In [1]: import numpy as np

In [2]: import numpy.linalg as la

In [3]: np.set_printoptions(suppress=True, linewidth=200)

In [4]: E = np.array([[4, 7, 9, -5, 9, -1, -4],
   ...:     [1, 6, -4, -2, -6, 9, -4],
   ...:     [-2, -9, 8, 0, 8, 3, -7],
   ...:     [2, 6, 8, 9, -4, 5, 6],
   ...:     [6, -5, -8, 4, 10, 4, -8],
   ...:     [4, -9, -8, 2, -5, 7, -5],
   ...:     [9, -6, -1, 7, -9, 6, 5]])

In [5]: rng = np.random.default_rng(411546)

In [6]: labels = rng.permutation(7)

In [7]: Y = E[:, labels] * rng.choice([-1, 1], 7)

In [8]: print(Y)
[[ -9  -1   4  -7  -4  -9  -5]
 [  4   9   4  -6  -1   6  -2]
 [ -8   3   7   9   2  -8   0]
 [ -8   5  -6  -6  -2   4   9]
 [  8   4   8   5  -6 -10   4]
 [  8   7   5   9  -4   5   2]
 [  1   6  -5   6  -9   9   7]]

In [9]: left, _, vt = la.svd(E.T @ Y)

In [10]: print(np.round(left @ vt, 3) + 0)
[[ 0.  0.  0.  0. -1.  0.  0.]
 [ 0.  0.  0. -1.  0.  0.  0.]
 [-1.  0.  0.  0.  0.  0.  0.]
 [ 0.  0.  0.  0.  0.  0.  1.]
 [ 0.  0.  0.  0.  0. -1.  0.]
 [ 0.  1.  0.  0.  0.  0.  0.]
 [ 0.  0. -1.  0.  0.  0.  0.]]

In [11]: print(np.round(la.lstsq(E, Y)[0], 3) + 0)
[[ 0.  0.  0.  0. -1.  0.  0.]
 [ 0.  0.  0. -1.  0.  0.  0.]
 [-1.  0.  0.  0.  0.  0.  0.]
 [ 0.  0.  0.  0.  0.  0.  1.]
 [ 0.  0.  0.  0.  0. -1.  0.]
 [ 0.  1.  0.  0.  0.  0.  0.]
 [ 0.  0. -1.  0.  0.  0.  0.]]

In [12]: x0 = np.array([-3, -8, 8, -8, -8, 9, 2])

In [13]: target = E @ x0

In [14]: print(target)
[ -45   54   91   27 -134   73   93]

In [15]: print(np.round(la.solve(E, target + E[:, 5]), 3))
[-3. -8.  8. -8. -8. 10.  2.]

In [16]: print(np.round(la.solve(E.T, E[4]), 3) + 0)
[0. 0. 0. 0. 1. 0. 0.]

In [17]: print(np.round(la.solve(E, target), 3))
[-3. -8.  8. -8. -8.  9.  2.]

In [18]: labels = rng.permutation(7)

In [19]: print(labels)
[2 5 1 3 6 4 0]

In [20]: Y = E[labels][:, labels]

In [21]: print(np.round(np.sort(np.abs(la.eigvals(Y))), 3))
[ 6.168  6.173  6.173 12.639 12.639 15.88  15.88 ]

In [22]: print(np.allclose(Y, E))
False

In [23]: print(np.diag(Y))
[ 8  7  6  9  5 10  4]

In [24]: print(np.trace(Y))
49

In [25]: Y = E[0, 0] * E[1:] - np.outer(E[1:, 0], E[0])

In [26]: print(Y)
[[   0   17  -25   -3  -33   37  -12]
 [   0  -22   50  -10   50   10  -36]
 [   0   10   14   46  -34   22   32]
 [   0  -62  -86   46  -14   22   -8]
 [   0  -64  -68   28  -56   32   -4]
 [   0  -87  -85   73 -117   33   56]]

In [27]: print(np.flatnonzero(~Y.round(6).any(axis=1)))
[]

In [28]: Y = E + rng.integers(-2, 3, (7, 6)) @ rng.integers(-2, 3, (6, 7))

In [29]: print(Y)
[[  8   7  12  -2  13   2  -5]
 [  2   4  -7   2  -6  12  -3]
 [ -3  -8   5  -3   2  -9   4]
 [  2   7   6  10  -3   5   9]
 [  1  -8  -9   5  14  10 -13]
 [  2 -19  -4   6  -3   9  -8]
 [  7  -3  -3   6  -8  14  -2]]

In [30]: print(np.round(la.svd(Y - E, compute_uv=False), 3) + 0)
[23.548 12.315  8.483  6.622  3.575  0.491  0.   ]

In [31]: Y = np.array([[-3, -3], [-3, -1]])

In [32]: C = np.array([[0, 4], [3, 3]])

In [33]: J = np.kron(Y, C)

In [34]: print(J)
[[  0 -12   0 -12]
 [ -9  -9  -9  -9]
 [  0 -12   0  -4]
 [ -9  -9  -3  -3]]

In [35]: ev, vecs = la.eig(J)

In [36]: print(np.round(np.sort(la.eigvals(J.T)), 3))
[-27.231  -2.644   6.131  11.744]

In [37]: print(np.round(J @ vecs[:, 0] - ev[0] * vecs[:, 0], 3) + 0)
[0. 0. 0. 0.]

In [38]: mat = np.loadtxt("layer3.csv", delimiter=",")

In [39]: print(mat)
[[ -7.   1.  -1.   0.  -1.   0.   2.  -1.  -2.   0.   2.   0.]
 [  1.   0.  -2.   1.  -2.   0.  -2.  -2.  -2.   0.   2.  -2.]
 [ -2.   2. -17.  -1.  -1.  -2.  -1.  -2.   0.   1.   2.   0.]
 [  0.  -1.  -1. -10.   0.   0.  -1.  -1.   1.   1.  -2.   2.]
 [ -1.  -1.  -2.   2.  -5.   0.   0.  -2.   0.   1.  -2.   0.]
 [  1.  -2.  -1.   1.   1.  12.   0.  -2.  -1.   0.   2.   0.]
 [  2.  -2.   2.  -2.  -1.  -2.  -3.  -2.   0.   2.  -2.  -2.]
 [ -1.   2.   2.   0.  -1.  -2.   1.  16.   0.   0.   1.   1.]
 [  2.   2.   1.   1.  -2.  -2.  -1.   0.  16.  -1.   1.   2.]
 [  2.  -1.   2.   0.  -1.  -1.  -1.   0.   1. -12.  -2.   0.]
 [  0.   2.  -1.   2.  -1.  -1.  -1.   2.   0.   1. -17.  -2.]
 [ -1.   1.   0.  -1.  -2.  -1.  -1.  -2.   1.   1.  -2.   6.]]

In [40]: print(mat - mat[0])
[[  0.   0.   0.   0.   0.   0.   0.   0.   0.   0.   0.   0.]
 [  8.  -1.  -1.   1.  -1.   0.  -4.  -1.   0.   0.   0.  -2.]
 [  5.   1. -16.  -1.   0.  -2.  -3.  -1.   2.   1.   0.   0.]
 [  7.  -2.   0. -10.   1.   0.  -3.   0.   3.   1.  -4.   2.]
 [  6.  -2.  -1.   2.  -4.   0.  -2.  -1.   2.   1.  -4.   0.]
 [  8.  -3.   0.   1.   2.  12.  -2.  -1.   1.   0.   0.   0.]
 [  9.  -3.   3.  -2.   0.  -2.  -5.  -1.   2.   2.  -4.  -2.]
 [  6.   1.   3.   0.   0.  -2.  -1.  17.   2.   0.  -1.   1.]
 [  9.   1.   2.   1.  -1.  -2.  -3.   1.  18.  -1.  -1.   2.]
 [  9.  -2.   3.   0.   0.  -1.  -3.   1.   3. -12.  -4.   0.]
 [  7.   1.   0.   2.   0.  -1.  -3.   3.   2.   1. -19.  -2.]
 [  6.   0.   1.  -1.  -1.  -1.  -3.  -1.   3.   1.  -4.   6.]]

In [41]: print(np.round(la.svd(mat, compute_uv=False), 3))
[20.373 18.278 17.374 16.558 12.135 11.622 10.361  8.341  5.988  5.145  2.17   1.243]

In [42]: print(np.round(mat.mean(axis=0), 3))
[-0.333  0.25  -1.5   -0.583 -1.333  0.083 -0.667  0.333  1.167 -0.5   -1.417  0.417]

In [43]: print(np.round(la.norm(mat), 3))
43.046

In [44]: C = np.array([[5, 7, 8, 9], [3, 9, 8, 8], [1, 1, 8, 5]])

In [45]: X = np.repeat(C, 38 // 3, axis=0)

In [46]: X = X + 0.02 * rng.normal(size=X.shape)

In [47]: print(X.round(3))
[[5.006 6.996 7.991 8.987]
 [5.031 7.023 8.004 8.988]
 [5.008 6.99  7.969 8.99 ]
 [4.978 6.992 8.023 8.997]
 [5.029 6.988 7.996 8.994]
 [5.023 6.958 8.033 8.991]
 [4.991 7.022 8.003 9.001]
 [5.006 6.959 7.987 8.989]
 [5.01  6.994 8.    9.04 ]
 [5.    6.978 7.965 8.995]
 [5.02  6.993 8.033 9.001]
 [4.974 6.988 7.992 9.008]
 [3.019 9.003 8.003 7.977]
 [2.997 8.984 7.963 7.994]
 [2.989 8.987 8.024 7.996]
 [3.    8.993 8.005 7.988]
 [2.99  8.978 8.002 8.039]
 [2.97  8.986 7.969 7.992]
 [3.002 8.999 8.011 8.001]
 [2.999 8.984 7.934 7.998]
 [2.988 9.004 8.025 7.992]
 [2.98  9.008 8.014 8.043]
 [2.957 8.997 8.006 7.959]
 [3.003 9.018 8.006 8.019]
 [1.019 0.992 7.982 4.968]
 [0.992 0.978 8.009 5.017]
 [0.977 0.966 8.01  4.95 ]
 [0.977 0.999 7.991 4.978]
 [0.969 0.99  7.972 5.005]
 [0.964 0.998 7.991 4.988]
 [0.963 0.995 7.973 5.005]
 [1.012 0.964 8.035 4.979]
 [1.001 0.983 8.014 5.004]
 [1.008 1.007 7.974 4.972]
 [1.021 0.981 7.973 5.004]
 [1.012 1.041 8.007 4.99 ]]

In [48]: Y = np.c_[X[:, :3] @ np.array([[5, 3, 4], [2, 5, 3], [4, 2, 0]]), np.array([9, 6, 0, 4, 1, 1, 3, 0, 1, 7, 3, 9, 7, 0, 3, 4, 6, 8, 1, 2, 4, 8, 9, 6, 6, 3, 8, 4, 4, 3, 9, 7, 3, 0, 0, 3])]

In [49]: print(Y.round(3))
[[70.988 65.981 41.013  9.   ]
 [71.214 66.215 41.192  6.   ]
 [70.896 65.913 41.003  0.   ]
 [70.967 65.942 40.889  4.   ]
 [71.106 66.018 41.079  1.   ]
 [71.164 65.926 40.966  1.   ]
 [71.013 66.09  41.031  3.   ]
 [70.899 65.789 40.903  0.   ]
 [71.037 66.001 41.022  1.   ]
 [70.817 65.82  40.934  7.   ]
 [71.216 66.088 41.056  3.   ]
 [70.815 65.846 40.861  9.   ]
 [65.112 70.078 39.085  7.   ]
 [64.807 69.838 38.941  0.   ]
 [65.014 69.949 38.915  3.   ]
 [65.005 69.975 38.979  4.   ]
 [64.914 69.864 38.896  6.   ]
 [64.698 69.78  38.84   8.   ]
 [65.054 70.023 39.005  1.   ]
 [64.703 69.788 38.95   2.   ]
 [65.048 70.033 38.962  4.   ]
 [64.972 70.007 38.944  8.   ]
 [64.802 69.866 38.818  9.   ]
 [65.076 70.113 39.068  6.   ]
 [39.007 23.981  7.053  6.   ]
 [38.951 23.882  6.901  3.   ]
 [38.857 23.78   6.807  8.   ]
 [38.847 23.909  6.906  4.   ]
 [38.715 23.803  6.847  4.   ]
 [38.783 23.866  6.851  3.   ]
 [38.697 23.81   6.838  9.   ]
 [39.127 23.927  6.94   7.   ]
 [39.025 23.945  6.952  3.   ]
 [38.948 24.005  7.052  0.   ]
 [38.958 23.915  7.028  0.   ]
 [39.17  24.257  7.173  3.   ]]

In [50]: print(la.matrix_rank(Y))
4

In [51]: print(la.matrix_rank(np.c_[X, Y]))
5

In [52]: print(np.round(la.lstsq(X, Y[:, 0])[0], 3) + 0)
[5. 2. 4. 0.]

In [53]: C2 = np.cov(Y, rowvar=False)

In [54]: print(np.round(la.eigvalsh(C2)[::-1], 3))
[885.622  10.855   7.726   0.003]

In [55]: print(np.round(Y.std(axis=0), 3))
[13.917 20.821 15.592  2.964]

In [56]: print(C2.round(3))
[[199.225 288.237 221.431  -0.737]
 [288.237 445.895 331.023   1.6  ]
 [221.431 331.023 250.051   0.14 ]
 [ -0.737   1.6     0.14    9.035]]

In [57]: print(np.round(np.median(Y, axis=0), 3))
[64.988 65.962 38.947  4.   ]

In [58]: print(C2.shape)
(4, 4)

In [59]: print(np.round(np.corrcoef(Y.T), 3))
[[ 1.     0.967  0.992 -0.017]
 [ 0.967  1.     0.991  0.025]
 [ 0.992  0.991  1.     0.003]
 [-0.017  0.025  0.003  1.   ]]

In [60]: feats = np.load("mat.npy")

In [61]: print(feats)
[[ 0.3  1.4  3.7 -0.5  0.1 -1.6 -1.3 -0.6 -0.1  0.2  1.5  0.1 -0.7]
 [ 0.1  0.7 -1.3 -2.1 -0.1  1.   0.2  0.5  0.1 -0.1  1.4 -0.9  1.3]
 [-1.  -0.3 -0.3  1.8 -0.3 -0.2  1.3 -0.2 -1.6  0.2 -1.3  1.2  2. ]
 [ 0.2  0.8  2.2  0.8  0.   0.1  1.2  1.8  0.3  0.4  0.5 -0.4  0.9]]

In [62]: w1 = np.array([[-1, 4, 3, -1],
    ...:     [-2, 2, -2, -4],
    ...:     [-1, 3, -3, -4],
    ...:     [-2, 5, 3, 4],
    ...:     [-2, 5, -5, -2],
    ...:     [5, 1, 2, -1],
    ...:     [3, 4, 5, -4],
    ...:     [-3, 3, 0, 3],
    ...:     [5, 1, 1, -4],
    ...:     [3, 1, 0, 0],
    ...:     [2, -5, -2, -4],
    ...:     [4, 2, 4, 0],
    ...:     [-4, 5, 0, 4]])

In [63]: c = np.array([-2, 0, 0, -1])

In [64]: act = np.maximum(feats @ w1 + c, 0)

In [65]: print(la.matrix_rank(act))
3

In [66]: print((act > 0).astype(int))
[[0 0 0 0]
 [1 0 0 0]
 [0 1 1 1]
 [0 1 0 0]]

In [67]: C = np.array([[0, 2], [2, -1], [3, 1], [-3, 1]])

In [68]: print(np.round(act @ C, 3))
[[  0.    0. ]
 [  0.    1. ]
 [ 27.1  17.6]
 [ 50.4 -25.2]]

In [69]: left, sigma, vt = la.svd(feats, full_matrices=False)

In [70]: print(np.round(np.cumsum(sigma ** 2) / np.sum(sigma ** 2), 3))
[0.454 0.749 0.927 1.   ]

In [71]: print(np.abs(left[:, 0]).round(6).argmax())
0

In [72]: print(np.round(left.T @ feats @ vt.T, 3) + 0)
[[5.397 0.    0.    0.   ]
 [0.    4.349 0.    0.   ]
 [0.    0.    3.38  0.   ]
 [0.    0.    0.    2.157]]

In [73]: print(sigma.round(3))
[5.397 4.349 3.38  2.157]

In [74]: print(np.round(np.abs(vt[0]), 3))
[0.129 0.275 0.759 0.126 0.04  0.258 0.244 0.003 0.114 0.041 0.333 0.074 0.237]

In [75]: Y = feats / np.sqrt((feats ** 2).mean(axis=1, keepdims=True))

In [76]: print(Y[3].round(3))
[ 0.205  0.822  2.26   0.822  0.     0.103  1.233  1.849  0.308  0.411  0.514 -0.411  0.925]

In [77]: print(la.matrix_rank(feats - feats.mean(axis=1, keepdims=True)))
4

In [78]: print(la.matrix_rank(Y) == la.matrix_rank(feats))
True

In [79]: Y = np.array([[2, 3, 1, 2, 2, 3, 0, -2],
    ...:     [3, 2, 1, -3, -3, 2, -1, -2],
    ...:     [-1, -3, -1, 1, 3, -2, 0, 3],
    ...:     [-2, 3, 1, 0, -1, 3, -3, 3]])

In [80]: m1 = Y.T @ Y

In [81]: print(m1)
[[ 18   9   4  -6  -6   8   3 -19]
 [  9  31  11  -3 -12  28 -11 -10]
 [  4  11   4  -2  -5  10  -4  -4]
 [ -6  -3  -2  14  16  -2   3   5]
 [ -6 -12  -5  16  23  -9   6   8]
 [  8  28  10  -2  -9  26 -11  -7]
 [  3 -11  -4   3   6 -11  10  -7]
 [-19 -10  -4   5   8  -7  -7  26]]

In [82]: # rank 4

In [83]: rank = la.matrix_rank(m1)

In [84]: print(rank)
4

In [85]: ns = la.svd(m1)[2][rank:].T

In [86]: print([int(la.matrix_rank(m1[:, :j + 1])) for j in range(8)])
[1, 2, 3, 4, 4, 4, 4, 4]

In [87]: print(np.allclose(m1 @ ns, 0))
True

In [88]: print([int(la.matrix_rank(m1[:i])) for i in range(1, len(m1) + 1)])
[1, 2, 3, 4, 4, 4, 4, 4]

In [89]: print(la.lstsq(m1[:-1].T, m1[-1])[2])
4

In [90]: print(round(float(np.trace(la.pinv(m1) @ m1)), 3))
4.0

In [91]: print(np.allclose(m1[:-1].T @ la.lstsq(m1[:-1].T, m1[-1])[0], m1[-1]))
True

In [92]: print(np.abs(np.diag(la.qr(m1)[1])) > 1e-9)
[ True  True  True  True False False False False]

In [93]: left, sigma, vt = la.svd(m1)

In [94]: vecs = vt[:(sigma > 1e-8).sum()]

In [95]: x0 = m1[3] + 5 * m1[2] + rng.integers(2) * np.eye(8)[4]

In [96]: print(x0)
[ 14.  52.  18.   4.  -8.  48. -17. -15.]

In [97]: print(np.allclose(vecs.T @ vecs @ x0, x0))
False

In [98]: print(round(la.norm(x0 - vecs.T @ vecs @ x0), 3))
0.538

In [99]: Y = m1 / la.norm(m1, axis=1, keepdims=True)

In [100]: C2 = Y @ Y.T

In [101]: print(np.round(np.degrees(np.arccos(np.clip(C2[4, 0], -1, 1))), 3))
130.453

In [102]: print(np.round(la.norm(Y, axis=1), 3))
[1. 1. 1. 1. 1. 1. 1. 1.]

In [103]: print(np.argwhere(np.triu(np.abs(C2) > 0.95, 1)))
[[0 7]
 [1 2]
 [1 5]
 [2 5]]

In [104]: print((C2 - 2 * np.eye(8)).round(6).argmax(axis=1))
[2 5 1 4 3 1 4 4]

In [105]: left, sigma, vt = la.svd(m1)

In [106]: print(sigma.round(3) + 0)
[81.95  38.521 27.062  4.467  0.     0.     0.     0.   ]

In [107]: Y = left[:, :4] @ np.diag(sigma[:4]) @ vt[:4]

In [108]: print(Y.round(3))
[[ 18.   9.   4.  -6.  -6.   8.   3. -19.]
 [  9.  31.  11.  -3. -12.  28. -11. -10.]
 [  4.  11.   4.  -2.  -5.  10.  -4.  -4.]
 [ -6.  -3.  -2.  14.  16.  -2.   3.   5.]
 [ -6. -12.  -5.  16.  23.  -9.   6.   8.]
 [  8.  28.  10.  -2.  -9.  26. -11.  -7.]
 [  3. -11.  -4.   3.   6. -11.  10.  -7.]
 [-19. -10.  -4.   5.   8.  -7.  -7.  26.]]

In [109]: print(la.matrix_rank(m1, rtol=0.05))
4

In [110]: print(round(la.norm(m1 - Y, 2), 3), round(float(sigma[4]), 3))
0.0 0.0
